% python3 -q
>>> import numpy as np
>>> from numpy import linalg as LA
>>> np.set_printoptions(precision=1, suppress=True, linewidth=200)
>>> X = np.loadtxt("layer1.csv", delimiter=",")
>>> X
array([[ 3., -1., -3., -1., -2.,  0., -2., -2.,  2., -2., -3., -3.],
       [-1.,  3., -1., -3., -1., -2.,  0., -2., -2.,  2., -2., -3.],
       [-3., -1.,  3., -1., -3., -1., -2.,  0., -2., -2.,  2., -2.],
       [-1., -3., -1.,  3., -1., -3., -1., -2.,  0., -2., -2.,  2.],
       [-2., -1., -3., -1.,  3., -1., -3., -1., -2.,  0., -2., -2.],
       [ 0., -2., -1., -3., -1.,  3., -1., -3., -1., -2.,  0., -2.],
       [-2.,  0., -2., -1., -3., -1.,  3., -1., -3., -1., -2.,  0.],
       [-2., -2.,  0., -2., -1., -3., -1.,  3., -1., -3., -1., -2.],
       [ 2., -2., -2.,  0., -2., -1., -3., -1.,  3., -1., -3., -1.],
       [-2.,  2., -2., -2.,  0., -2., -1., -3., -1.,  3., -1., -3.],
       [-3., -2.,  2., -2., -2.,  0., -2., -1., -3., -1.,  3., -1.],
       [-3., -3., -2.,  2., -2., -2.,  0., -2., -1., -3., -1.,  3.]])
>>> x0 = np.array([7, -8, 5, -3, 2, -4, -3, 1, 9, 5, 1, -5])
>>> target = X @ x0
>>> target
array([ 37., -18.,  -7.,  -8., -10.,  -3., -67.,   9.,  52.,  -6., -12., -51.])
>>> np.round(LA.solve(X.T, X[3]), 1) + 0
array([0., 0., 0., 1., 0., 0., 0., 0., 0., 0., 0., 0.])
>>> np.round(LA.solve(X, X[:, 2]), 1) + 0
array([0., 0., 1., 0., 0., 0., 0., 0., 0., 0., 0., 0.])
>>> LA.solve(X, target)
array([ 7., -8.,  5., -3.,  2., -4., -3.,  1.,  9.,  5.,  1., -5.])
>>> LA.solve(X, 4 * target)
array([ 28., -32.,  20., -12.,   8., -16., -12.,   4.,  36.,  20.,   4., -20.])
>>> w, evecs = LA.eigh(X)
>>> w.sum(), np.trace(X)
(np.float64(36.0), np.float64(36.0))
>>> LA.eigvalsh(X @ X)
array([  0.7,   1. ,   1.5,   1.8,   3.3,  25.2,  36.7,  42.2,  69.6, 119.6, 121. , 167.6])
>>> np.round(evecs.T @ X @ evecs, 1) + 0
array([[-12.9,   0. ,   0. ,   0. ,   0. ,   0. ,   0. ,   0. ,   0. ,   0. ,   0. ,   0. ],
       [  0. ,  -1.3,   0. ,   0. ,   0. ,   0. ,   0. ,   0. ,   0. ,   0. ,   0. ,   0. ],
       [  0. ,   0. ,  -1.2,   0. ,   0. ,   0. ,   0. ,   0. ,   0. ,   0. ,   0. ,   0. ],
       [  0. ,   0. ,   0. ,   0.8,   0. ,   0. ,   0. ,   0. ,   0. ,   0. ,   0. ,   0. ],
       [  0. ,   0. ,   0. ,   0. ,   1. ,   0. ,   0. ,   0. ,   0. ,   0. ,   0. ,   0. ],
       [  0. ,   0. ,   0. ,   0. ,   0. ,   1.8,   0. ,   0. ,   0. ,   0. ,   0. ,   0. ],
       [  0. ,   0. ,   0. ,   0. ,   0. ,   0. ,   5. ,   0. ,   0. ,   0. ,   0. ,   0. ],
       [  0. ,   0. ,   0. ,   0. ,   0. ,   0. ,   0. ,   6.1,   0. ,   0. ,   0. ,   0. ],
       [  0. ,   0. ,   0. ,   0. ,   0. ,   0. ,   0. ,   0. ,   6.5,   0. ,   0. ,   0. ],
       [  0. ,   0. ,   0. ,   0. ,   0. ,   0. ,   0. ,   0. ,   0. ,   8.3,   0. ,   0. ],
       [  0. ,   0. ,   0. ,   0. ,   0. ,   0. ,   0. ,   0. ,   0. ,   0. ,  10.9,   0. ],
       [  0. ,   0. ,   0. ,   0. ,   0. ,   0. ,   0. ,   0. ,   0. ,   0. ,   0. ,  11. ]])
>>> LA.eigvalsh(X + 2 * np.eye(12))
array([-10.9,   0.7,   0.8,   2.8,   3. ,   3.8,   7. ,   8.1,   8.5,  10.3,  12.9,  13. ])
>>> (w > 1e-8).sum(), (w < -1e-8).sum()
(np.int64(9), np.int64(3))
>>> np.round(evecs @ np.diag(w) @ evecs.T, 1) + 0
array([[ 3., -1., -3., -1., -2.,  0., -2., -2.,  2., -2., -3., -3.],
       [-1.,  3., -1., -3., -1., -2.,  0., -2., -2.,  2., -2., -3.],
       [-3., -1.,  3., -1., -3., -1., -2.,  0., -2., -2.,  2., -2.],
       [-1., -3., -1.,  3., -1., -3., -1., -2.,  0., -2., -2.,  2.],
       [-2., -1., -3., -1.,  3., -1., -3., -1., -2.,  0., -2., -2.],
       [ 0., -2., -1., -3., -1.,  3., -1., -3., -1., -2.,  0., -2.],
       [-2.,  0., -2., -1., -3., -1.,  3., -1., -3., -1., -2.,  0.],
       [-2., -2.,  0., -2., -1., -3., -1.,  3., -1., -3., -1., -2.],
       [ 2., -2., -2.,  0., -2., -1., -3., -1.,  3., -1., -3., -1.],
       [-2.,  2., -2., -2.,  0., -2., -1., -3., -1.,  3., -1., -3.],
       [-3., -2.,  2., -2., -2.,  0., -2., -1., -3., -1.,  3., -1.],
       [-3., -3., -2.,  2., -2., -2.,  0., -2., -1., -3., -1.,  3.]])
>>> LA.svd(X, compute_uv=False)
array([12.9, 11. , 10.9,  8.3,  6.5,  6.1,  5. ,  1.8,  1.3,  1.2,  1. ,  0.8])
